$ ipython --no-banner

In [1]: import numpy as np

In [2]: from numpy import linalg as LA

In [3]: np.set_printoptions(precision=1, suppress=True, linewidth=100, floatmode="fixed")

In [4]: M2 = np.array([[3, 1, 3, 3, 1, 0, 2, 3, 1, 0, 0, 0],
   ...:     [1, 2, 1, 0, 3, 3, 0, 0, 0, 3, 0, 2],
   ...:     [1, 1, 2, 0, 2, 1, 3, 3, 0, 2, 3, 2],
   ...:     [1, 1, 3, 1, 2, 2, 0, 3, 3, 0, 3, 0],
   ...:     [3, 1, 3, 2, 0, 0, 0, 2, 1, 2, 3, 2],
   ...:     [0, 3, 2, 3, 1, 0, 2, 1, 1, 1, 1, 1],
   ...:     [3, 0, 0, 3, 1, 2, 1, 3, 2, 3, 1, 2],
   ...:     [2, 3, 3, 2, 0, 2, 1, 0, 0, 2, 1, 3],
   ...:     [0, 3, 3, 3, 3, 0, 1, 3, 0, 3, 3, 1],
   ...:     [2, 2, 3, 1, 2, 3, 3, 1, 0, 3, 2, 0],
   ...:     [2, 2, 3, 1, 1, 3, 3, 3, 2, 0, 3, 3],
   ...:     [1, 0, 1, 2, 1, 1, 1, 1, 3, 1, 3, 1]])

In [5]: cent = np.array([[3]])

In [6]: mat = np.block([[M2, np.array([[8], [1], [-9], [9], [-1], [3], [3], [3], [9], [-6], [-4], [3]])], [np.zeros((1, 12)), cent]])

In [7]: print(mat)
[[ 3.0  1.0  3.0  3.0  1.0  0.0  2.0  3.0  1.0  0.0  0.0  0.0  8.0]
 [ 1.0  2.0  1.0  0.0  3.0  3.0  0.0  0.0  0.0  3.0  0.0  2.0  1.0]
 [ 1.0  1.0  2.0  0.0  2.0  1.0  3.0  3.0  0.0  2.0  3.0  2.0 -9.0]
 [ 1.0  1.0  3.0  1.0  2.0  2.0  0.0  3.0  3.0  0.0  3.0  0.0  9.0]
 [ 3.0  1.0  3.0  2.0  0.0  0.0  0.0  2.0  1.0  2.0  3.0  2.0 -1.0]
 [ 0.0  3.0  2.0  3.0  1.0  0.0  2.0  1.0  1.0  1.0  1.0  1.0  3.0]
 [ 3.0  0.0  0.0  3.0  1.0  2.0  1.0  3.0  2.0  3.0  1.0  2.0  3.0]
 [ 2.0  3.0  3.0  2.0  0.0  2.0  1.0  0.0  0.0  2.0  1.0  3.0  3.0]
 [ 0.0  3.0  3.0  3.0  3.0  0.0  1.0  3.0  0.0  3.0  3.0  1.0  9.0]
 [ 2.0  2.0  3.0  1.0  2.0  3.0  3.0  1.0  0.0  3.0  2.0  0.0 -6.0]
 [ 2.0  2.0  3.0  1.0  1.0  3.0  3.0  3.0  2.0  0.0  3.0  3.0 -4.0]
 [ 1.0  0.0  1.0  2.0  1.0  1.0  1.0  1.0  3.0  1.0  3.0  1.0  3.0]
 [ 0.0  0.0  0.0  0.0  0.0  0.0  0.0  0.0  0.0  0.0  0.0  0.0  3.0]]

In [8]: M2 = LA.inv(mat)

In [9]: np.allclose(M2, mat.T)
Out[9]: False

In [10]: round(float(LA.cond(mat)), 1)
Out[10]: 134.7

In [11]: u = np.array([3, 0, 0, 5, 8, 4, 5, 7, 9, 9, 2, 9, 5])

In [12]: M2 = mat + np.outer(u, np.eye(13)[2])

In [13]: print(LA.matrix_rank(LA.inv(M2) - LA.inv(mat), tol=1e-8))
1

In [14]: np.trace(mat)
Out[14]: np.float64(19.0)

In [15]: np.allclose(mat @ mat.T, mat.T @ mat)
Out[15]: False

In [16]: print(np.allclose(mat, mat.T))
False

In [17]: feats = np.load("sample15.npy")

In [18]: feats
Out[18]: 
array([[ 3.0, -2.0,  0.0,  0.0,  0.0,  0.0],
       [-2.0,  1.0, -2.0,  0.0,  0.0,  0.0],
       [ 0.0, -2.0,  1.0, -2.0,  0.0,  0.0],
       [ 0.0,  0.0, -2.0,  0.0, -2.0,  0.0],
       [ 0.0,  0.0,  0.0, -2.0,  3.0, -2.0],
       [ 0.0,  0.0,  0.0,  0.0, -2.0,  3.0]])

In [19]: np.all(LA.eigvalsh(feats) > 0)
Out[19]: np.False_

In [20]: round(float(LA.eigvalsh(feats).min()), 1)
Out[20]: -2.6

In [21]: print(feats.sum(axis=1))
[ 1.0 -3.0 -3.0 -4.0 -1.0  1.0]

In [22]: LA.svd(feats, compute_uv=False)
Out[22]: array([5.5, 4.7, 2.8, 2.6, 1.4, 0.7])

In [23]: feats.mean(axis=0)
Out[23]: array([ 0.2, -0.5, -0.5, -0.7, -0.2,  0.2])

In [24]: np.diff(feats, axis=0)
Out[24]: 
array([[-5.0,  3.0, -2.0,  0.0,  0.0,  0.0],
       [ 2.0, -3.0,  3.0, -2.0,  0.0,  0.0],
       [ 0.0,  2.0, -3.0,  2.0, -2.0,  0.0],
       [ 0.0,  0.0,  2.0, -2.0,  5.0, -2.0],
       [ 0.0,  0.0,  0.0,  2.0, -5.0,  5.0]])

In [25]: feats - feats[0]
Out[25]: 
array([[ 0.0,  0.0,  0.0,  0.0,  0.0,  0.0],
       [-5.0,  3.0, -2.0,  0.0,  0.0,  0.0],
       [-3.0,  0.0,  1.0, -2.0,  0.0,  0.0],
       [-3.0,  2.0, -2.0,  0.0, -2.0,  0.0],
       [-3.0,  2.0,  0.0, -2.0,  3.0, -2.0],
       [-3.0,  2.0,  0.0,  0.0, -2.0,  3.0]])

In [26]: M2 = np.array([[2, 2, 3],
    ...:     [0, 1, 3],
    ...:     [3, 2, 1],
    ...:     [0, 1, 3],
    ...:     [2, 0, 2],
    ...:     [0, 3, 3],
    ...:     [1, 3, 1],
    ...:     [1, 1, 2],
    ...:     [0, 0, 0],
    ...:     [1, 2, 0],
    ...:     [3, 1, 3],
    ...:     [3, 2, 3],
    ...:     [1, 2, 3]])

In [27]: np.einsum("ij,ij->i", mat, mat)
Out[27]: array([107.0,  38.0, 127.0, 128.0,  46.0,  41.0,  60.0,  54.0, 146.0,  90.0,  84.0,  39.0,   9.0])

In [28]: LA.matrix_rank(mat @ M2)
Out[28]: np.int64(3)

In [29]: np.einsum("ij->j", mat)
Out[29]: array([19.0, 19.0, 27.0, 21.0, 17.0, 17.0, 17.0, 23.0, 13.0, 20.0, 23.0, 17.0, 22.0])
